In [1]: import numpy as np

In [2]: from numpy import linalg as LA

In [3]: np.set_printoptions(precision=2, suppress=True, linewidth=120, floatmode="fixed")

In [4]: feats = np.loadtxt("a.csv", delimiter=",")

In [5]: feats
Out[5]: 
array([[0.50, 0.00, 0.00, 0.00, 0.50],
       [0.00, 1.00, 0.00, 0.00, 0.00],
       [0.00, 0.33, 0.33, 0.33, 0.00],
       [0.00, 0.50, 0.00, 0.50, 0.00],
       [0.33, 0.00, 0.00, 0.00, 0.67]])

In [6]: rng = np.random.default_rng(5546)

In [7]: other = feats + rng.integers(-2, 3, (5, 3)) @ rng.integers(-2, 3, (3, 5))

In [8]: other
Out[8]: 
array([[-1.50,  5.00, -3.00, -2.00,  0.50],
       [ 1.00,  3.00,  2.00, -2.00, -4.00],
       [-4.00, -4.67,  3.33,  6.33,  0.00],
       [ 4.00, -3.50,  4.00,  0.50, -2.00],
       [ 7.33, -4.00,  8.00, -2.00, -6.33]])

In [9]: print(np.round(LA.svd(other - feats, compute_uv=False), 2) + 0)
[16.10 10.56  4.50  0.00  0.00]

In [10]: LA.matrix_rank(other - feats, tol=1e-8)
Out[10]: np.int64(3)

In [11]: x = np.array([0, 0, 0, 2, 3])

In [12]: rhs = other @ x

In [13]: print(rhs)
[ -2.50 -16.00  12.67  -5.00 -23.00]

In [14]: np.round(LA.solve(other, rhs + other[:, 0]), 2) + 0
Out[14]: array([1.00, 0.00, 0.00, 2.00, 3.00])

In [15]: np.round(LA.solve(other, rhs), 2) + 0
Out[15]: array([0.00, 0.00, 0.00, 2.00, 3.00])

In [16]: ev, evecs = LA.eig(feats)

In [17]: ev
Out[17]: array([0.17, 1.00, 0.33, 0.50, 1.00])

In [18]: np.sort(LA.eigvals(feats.T))
Out[18]: array([0.17, 0.33, 0.50, 1.00, 1.00])

In [19]: np.sort(LA.eigvals(LA.inv(feats)))
Out[19]: array([1.00, 1.00, 2.00, 3.00, 6.00])

In [20]: other = feats / LA.norm(feats, axis=1, keepdims=True)

In [21]: C2 = other @ other.T

In [22]: (C2 - 2 * np.eye(5)).round(6).argmax(axis=1)
Out[22]: array([4, 3, 3, 2, 0])

In [23]: E = np.load("out0.npy")

In [24]: E
Out[24]: 
array([[-0.50, -2.40,  0.50,  0.10, -1.70,  1.30],
       [ 0.60, -0.80,  0.10, -0.90,  0.60,  0.30],
       [ 0.40, -0.60, -0.20,  0.80,  1.80,  0.90],
       [ 1.40,  0.50,  0.20, -1.40, -0.10,  0.30],
       [ 0.10, -0.90,  0.40,  0.40,  0.60, -0.30],
       [-0.70, -1.00, -0.50,  0.00,  1.40,  0.40],
       [-1.80, -1.50, -6.30, -3.60, -3.00,  2.70],
       [ 1.70,  2.00, -1.00,  1.20,  0.00,  1.80],
       [ 0.70,  1.00, -1.00, -0.50, -2.30, -0.20],
       [ 1.50, -1.60, -0.40,  0.60, -0.20, -0.70],
       [ 0.90,  1.80,  0.20,  2.20, -0.90,  0.70],
       [-0.50,  0.80, -0.80,  0.50,  0.40, -1.20],
       [-0.80,  0.00,  1.30, -0.90,  0.40,  1.70],
       [ 0.60, -1.50,  0.60, -0.80, -0.20,  0.00],
       [ 0.60, -0.30,  0.10,  0.60, -2.20,  0.80],
       [-0.20,  1.50,  1.50,  0.40,  0.30, -1.40],
       [ 1.60, -0.90,  0.40, -1.20,  0.40, -0.20],
       [ 1.30, -0.60, -0.80, -1.20,  0.60,  1.10],
       [-0.20,  0.40,  0.00,  0.10,  0.00, -0.80],
       [-0.50,  0.50, -0.10,  1.10,  0.40, -1.00],
       [ 1.50,  2.50, -1.10, -0.70, -0.80, -0.40],
       [ 1.80,  2.70, -3.50,  0.30,  0.70, -0.90],
       [-0.20,  0.50, -1.00,  0.10, -0.50,  0.90]])

In [25]: Xs = (E - E.mean(axis=0)) / E.std(axis=0)

In [26]: np.argwhere(np.abs(Xs) > 2)
Out[26]: 
array([[ 6,  0],
       [ 6,  2],
       [ 6,  3],
       [ 6,  4],
       [ 6,  5],
       [10,  3]])

In [27]: Xs.std(axis=0)
Out[27]: array([1.00, 1.00, 1.00, 1.00, 1.00, 1.00])

In [28]: beta = LA.lstsq(np.delete(Xs, 0, axis=1), Xs[:, 0])[0]

In [29]: beta
Out[29]: array([ 0.37,  0.13, -0.01,  0.09, -0.05])

In [30]: np.round(1 - np.var(Xs[:, 0] - np.delete(Xs, 0, axis=1) @ beta), 2)
Out[30]: np.float64(0.18)

In [31]: C2 = np.cov(E, rowvar=False)

In [32]: np.corrcoef(E.T)
Out[32]: 
array([[ 1.00,  0.38,  0.14,  0.23,  0.18, -0.24],
       [ 0.38,  1.00, -0.09,  0.37,  0.07, -0.32],
       [ 0.14, -0.09,  1.00,  0.46,  0.39, -0.32],
       [ 0.23,  0.37,  0.46,  1.00,  0.30, -0.37],
       [ 0.18,  0.07,  0.39,  0.30,  1.00, -0.35],
       [-0.24, -0.32, -0.32, -0.37, -0.35,  1.00]])

In [33]: np.argwhere(np.triu(np.abs(np.corrcoef(E.T)) > 0.8, 1))
Out[33]: array([], shape=(0, 2), dtype=int64)

In [34]: other = np.array([[-3, -3, -1],
    ...:     [-3, -3, 2],
    ...:     [0, -3, -3],
    ...:     [-2, 3, 1],
    ...:     [2, -3, 2],
    ...:     [0, -3, -3]])

In [35]: np.vstack([E, other.T]).shape
Out[35]: (26, 6)

In [36]: print(np.einsum("ij->j", E))
[  9.30   2.10 -11.40  -2.80  -4.30   5.80]

In [37]: other = np.c_[E[:, :2] @ np.array([[2, 0], [0, 5]]), np.array([0, -4, -5, -3, 1, 4, 2, -5, -5, 5, -3, 0, 0, 1, -2, 3, -3, 3, -2, -3, 0, -2, 1])]

In [38]: other
Out[38]: 
array([[ -1.00, -12.00,   0.00],
       [  1.20,  -4.00,  -4.00],
       [  0.80,  -3.00,  -5.00],
       [  2.80,   2.50,  -3.00],
       [  0.20,  -4.50,   1.00],
       [ -1.40,  -5.00,   4.00],
       [ -3.60,  -7.50,   2.00],
       [  3.40,  10.00,  -5.00],
       [  1.40,   5.00,  -5.00],
       [  3.00,  -8.00,   5.00],
       [  1.80,   9.00,  -3.00],
       [ -1.00,   4.00,   0.00],
       [ -1.60,   0.00,   0.00],
       [  1.20,  -7.50,   1.00],
       [  1.20,  -1.50,  -2.00],
       [ -0.40,   7.50,   3.00],
       [  3.20,  -4.50,  -3.00],
       [  2.60,  -3.00,   3.00],
       [ -0.40,   2.00,  -2.00],
       [ -1.00,   2.50,  -3.00],
       [  3.00,  12.50,   0.00],
       [  3.60,  13.50,  -2.00],
       [ -0.40,   2.50,   1.00]])

In [39]: LA.norm(LA.qr(E)[0].T @ other, axis=0) ** 2 / ((other ** 2).sum(axis=0) + 1e-12)
Out[39]: array([1.00, 1.00, 0.28])

In [40]: LA.matrix_rank(other)
Out[40]: np.int64(3)

In [41]: J = np.loadtxt("case2.csv", delimiter=",")

In [42]: print(J)
[[ 0.50  0.80  0.00 -0.70]
 [ 0.10 -0.10 -0.10 -2.20]
 [-1.30  0.00 -1.50  1.10]
 [-1.30  0.40 -2.50 -0.20]
 [ 1.30  1.20 -0.40 -0.60]
 [-0.10  1.30 -0.20 -0.20]
 [-0.70 -0.10 -0.40  0.70]
 [ 0.50 -0.60  1.00 -0.70]
 [-0.50 -0.50 -1.00  0.10]
 [-0.60 -0.10 -0.20 -0.70]
 [-1.50  0.60  0.10 -0.70]
 [ 0.60  0.40 -0.20 -0.30]
 [ 0.60 -1.20 -0.30  1.30]
 [ 0.10 -0.20 -0.60  0.20]
 [ 1.50  0.60  2.40 -0.30]
 [-1.00 -0.60 -1.20  0.40]
 [ 0.10 -0.70  0.90  0.50]
 [-0.50 -1.20  1.00  1.70]
 [14.50  2.50  3.00  4.00]
 [-0.60 -2.10  0.70 -2.30]
 [-0.30 -0.50 -0.60 -1.20]]

In [43]: P = J @ LA.solve(J.T @ J, J.T)

In [44]: LA.matrix_rank(np.eye(21) - P)
Out[44]: np.int64(17)

In [45]: np.allclose(P @ P, P)
Out[45]: True

In [46]: print(np.round(LA.eigvalsh(P), 2) + 0)
[0.00 0.00 0.00 0.00 0.00 0.00 0.00 0.00 0.00 0.00 0.00 0.00 0.00 0.00 0.00 0.00 0.00 1.00 1.00 1.00 1.00]

In [47]: r0 = np.array([-2, -2, -3, 0, 1])

In [48]: other = feats + np.outer(r0, np.eye(5)[4])

In [49]: LA.matrix_rank(other - feats)
Out[49]: np.int64(1)

In [50]: round(LA.det(other) / LA.det(feats), 2), round(float(1 + LA.solve(feats, r0)[4]), 2)
Out[50]: (np.float64(8.0), 8.0)

In [51]: other = np.array([[-6], [1], [-4], [0], [-4], [2]])

In [52]: C = np.array([[1, 1, 3, 1, 0]])

In [53]: arr = other @ C + 0.1 * rng.normal(size=(6, 5))

In [54]: arr
Out[54]: 
array([[ -5.99,  -6.02, -17.93,  -6.10,   0.03],
       [  0.86,   0.87,   3.08,   1.19,  -0.21],
       [ -3.96,  -4.04, -11.98,  -4.00,   0.09],
       [ -0.21,  -0.07,  -0.05,   0.01,   0.06],
       [ -4.05,  -3.81, -12.00,  -4.07,  -0.14],
       [  1.95,   1.84,   5.97,   1.96,  -0.02]])

In [55]: lab = rng.permutation(5)

In [56]: other = arr[:, lab] * rng.choice([-1, 1], 5)

In [57]: other
Out[57]: 
array([[  6.02,  -0.03, -17.93,  -6.10,   5.99],
       [ -0.87,   0.21,   3.08,   1.19,  -0.86],
       [  4.04,  -0.09, -11.98,  -4.00,   3.96],
       [  0.07,  -0.06,  -0.05,   0.01,   0.21],
       [  3.81,   0.14, -12.00,  -4.07,   4.05],
       [ -1.84,   0.02,   5.97,   1.96,  -1.95]])

In [58]: U, _, VT = LA.svd(arr.T @ other)

In [59]: np.round(U @ VT, 2) + 0
Out[59]: 
array([[ 0.00,  0.00,  0.00,  0.00, -1.00],
       [-1.00,  0.00,  0.00,  0.00,  0.00],
       [ 0.00,  0.00,  1.00,  0.00,  0.00],
       [ 0.00,  0.00,  0.00,  1.00,  0.00],
       [ 0.00, -1.00,  0.00,  0.00,  0.00]])

In [60]: K = np.loadtxt("block6.csv", delimiter=",")

In [61]: K
Out[61]: 
array([[-0.70, -3.36,  1.97, -2.64, -4.15,  4.34],
       [-0.32, -1.66,  1.38,  0.06,  0.48,  1.80],
       [ 3.46, -0.84,  0.55,  0.78, -1.11, -3.30],
       [-0.40, -1.39, -3.20,  2.14,  0.27,  0.81],
       [ 1.58,  0.18,  0.27, -2.35, -0.83,  3.40],
       [ 0.01,  1.90,  2.50,  1.90,  0.52, -0.46],
       [ 2.39, -4.46,  0.99, -0.13, -4.70, -0.23]])

In [62]: x = np.array([0, 2, 2, 3, 0, 3])

In [63]: rhs = K @ x

In [64]: np.round(LA.lstsq(K, rhs)[0], 2) + 0
Out[64]: array([0.00, 2.00, 2.00, 3.00, 0.00, 3.00])

In [65]: rhs
Out[65]: array([ 2.32,  5.02, -8.14, -0.33,  4.05, 13.12, -8.02])

In [66]: rhs = rhs + 0.02 * rng.normal(size=7)

In [67]: rhs
Out[67]: array([ 2.31,  5.03, -8.13, -0.31,  4.04, 13.15, -8.01])

In [68]: beta, *_ = LA.lstsq(K, rhs)

In [69]: print(beta.round())
[ 0.00  2.00  2.00  3.00 -0.00  3.00]

In [70]: round(float(LA.norm(rhs - K @ beta)), 2)
Out[70]: 0.0

In [71]: print(np.round(K.T @ (rhs - K @ beta), 2) + 0)
[0.00 0.00 0.00 0.00 0.00 0.00]

In [72]: print([round(float(LA.norm(LA.solve(K.T @ K + lam * np.eye(6), K.T @ rhs))), 2) for lam in (0, 1, 10, 100)])
[5.11, 4.47, 2.55, 0.73]

In [73]: F = np.array([[0, -1, -2], [0, 0, 0], [0, 0, 0]])

In [74]: print(F)
[[ 0 -1 -2]
 [ 0  0  0]
 [ 0  0  0]]

In [75]: rk = LA.matrix_rank(F)

In [76]: print(rk)
1

In [77]: null = LA.svd(F)[2][rk:].T

In [78]: null.shape
Out[78]: (3, 2)

In [79]: [int(LA.matrix_rank(F[:i])) for i in range(1, len(F) + 1)]
Out[79]: [1, 1, 1]

In [80]: np.allclose(F @ null, 0)
Out[80]: True

In [81]: [int(LA.matrix_rank(np.delete(F, i, axis=0))) for i in range(3)]
Out[81]: [0, 1, 1]

In [82]: print(null @ null.T)
[[ 1.00  0.00  0.00]
 [ 0.00  0.80 -0.40]
 [ 0.00 -0.40  0.20]]

In [83]: np.round(F @ null, 2) + 0
Out[83]: 
array([[0.00, 0.00],
       [0.00, 0.00],
       [0.00, 0.00]])

In [84]: lab = rng.permutation(3)

In [85]: lab
Out[85]: array([0, 1, 2])

In [86]: other = F[lab][:, lab]

In [87]: np.round(LA.det(other), 2), np.round(LA.det(F[lab]), 2)
Out[87]: (np.float64(0.0), np.float64(0.0))

In [88]: np.diag(other)
Out[88]: array([0, 0, 0])

In [89]: print(np.allclose(other, F))
True

In [90]: print(other)
[[ 0 -1 -2]
 [ 0  0  0]
 [ 0  0  0]]

In [91]: U, sigma, VT = LA.svd(other)

In [92]: evecs = VT[:(sigma > 1e-8).sum()]

In [93]: x = other[0] + -2 * other[2] + rng.integers(2) * np.eye(3)[1]

In [94]: x
Out[94]: array([ 0.00,  0.00, -2.00])

In [95]: LA.matrix_rank(np.vstack([other, x]))
Out[95]: np.int64(2)

In [96]: evecs.T @ evecs
Out[96]: 
array([[0.00, 0.00, 0.00],
       [0.00, 0.20, 0.40],
       [0.00, 0.40, 0.80]])

In [97]: np.round(LA.norm(x - evecs.T @ evecs @ x), 2)
Out[97]: np.float64(0.89)

In [98]: np.allclose(evecs.T @ evecs @ x, x)
Out[98]: False

In [99]: print(F @ LA.pinv(F) @ F)
[[ 0.00 -1.00 -2.00]
 [ 0.00  0.00  0.00]
 [ 0.00  0.00  0.00]]

In [100]: LA.lstsq(F[:-1].T, F[-1])[2]
Out[100]: np.int32(1)

In [101]: np.abs(np.diag(LA.qr(F)[1])) > 1e-9
Out[101]: array([False, False, False])

In [102]: round(np.trace(LA.pinv(F) @ F), 2)
Out[102]: np.float64(1.0)

In [103]: M = np.array([[-0.3, 11.5],
     ...:     [0.7, 1.5],
     ...:     [0.4, -11.0],
     ...:     [-0.2, -2.0],
     ...:     [-1.2, -8.0],
     ...:     [1.0, 0.0],
     ...:     [1.1, 2.0]])

In [104]: M @ M
---------------------------------------------------------------------------
ValueError                                Traceback (most recent call last)
Cell In[104], line 1
----> 1 M @ M

ValueError: matmul: Input operand 1 has a mismatch in its core dimension 0, with gufunc signature (n?,k),(k,m?)->(n?,m?) (size 7 is different from 2)

In [105]: C2 = M.T @ M

In [106]: np.allclose(C2, C2.T)
Out[106]: True

In [107]: LA.svd(M, compute_uv=False) ** 2
Out[107]: array([327.59,   4.34])

In [108]: LA.matrix_rank(C2)
Out[108]: np.int64(2)

In [109]: np.trace(C2), (M ** 2).sum()
Out[109]: (np.float64(331.93), np.float64(331.93))

In [110]: C2
Out[110]: 
array([[  4.43,   5.40],
       [  5.40, 327.50]])

In [111]: np.diag(C2)
Out[111]: array([  4.43, 327.50])

In [112]: P = M @ LA.solve(M.T @ M, M.T)

In [113]: print(np.round((np.eye(7) - P) @ M, 2) + 0)
[[0.00 0.00]
 [0.00 0.00]
 [0.00 0.00]
 [0.00 0.00]
 [0.00 0.00]
 [0.00 0.00]
 [0.00 0.00]]

In [114]: print(np.round(P @ M[:, 1], 2) + 0)
[ 11.50   1.50 -11.00  -2.00  -8.00   0.00   2.00]

In [115]: np.round(LA.eigvalsh(P), 2) + 0
Out[115]: array([0.00, 0.00, 0.00, 0.00, 0.00, 1.00, 1.00])

In [116]: np.allclose(P @ P, P)
Out[116]: True

In [117]: A = np.array([[6, 6, 6, 4, 6],
     ...:     [-1, -1, 1, -2, -1],
     ...:     [-10, -10, -8, -8, -10],
     ...:     [2, 2, 4, 0, 2]])

In [118]: A
Out[118]: 
array([[  6,   6,   6,   4,   6],
       [ -1,  -1,   1,  -2,  -1],
       [-10, -10,  -8,  -8, -10],
       [  2,   2,   4,   0,   2]])

In [119]: other = A[0, 0] * A[1:] - np.outer(A[1:, 0], A[0])

In [120]: other
Out[120]: 
array([[ 0,  0, 12, -8,  0],
       [ 0,  0, 12, -8,  0],
       [ 0,  0, 12, -8,  0]])

In [121]: print(np.flatnonzero(~other.round(6).any(axis=1)))
[]

In [122]: LA.matrix_rank(other), LA.matrix_rank(A)
Out[122]: (np.int64(1), np.int64(2))

In [123]: LA.cond(A) > 100
Out[123]: np.True_

In [124]: np.argsort(-LA.norm(A, axis=0).round(6), kind="stable")[:3]
Out[124]: array([0, 1, 4])

In [125]: [round(float(x), 2) for x in LA.svd(A, compute_uv=False)[:3]]
Out[125]: [24.7, 3.7, 0.0]

In [126]: U, sigma, VT = LA.svd(A)

In [127]: evecs = VT[:(sigma > 1e-8).sum()]

In [128]: x = A[2] + 5 * A[3] + rng.integers(2) * np.eye(5)[1]

In [129]: x
Out[129]: array([ 0.00,  1.00, 12.00, -8.00,  0.00])

In [130]: LA.matrix_rank(np.vstack([A, x]))
Out[130]: np.int64(3)

In [131]: print(evecs.T @ evecs)
[[ 0.24  0.24  0.15  0.22  0.24]
 [ 0.24  0.24  0.15  0.22  0.24]
 [ 0.15  0.15  0.78 -0.33  0.15]
 [ 0.22  0.22 -0.33  0.51  0.22]
 [ 0.24  0.24  0.15  0.22  0.24]]

In [132]: print(round(float(LA.norm(x - evecs.T @ evecs @ x)), 2))
0.87
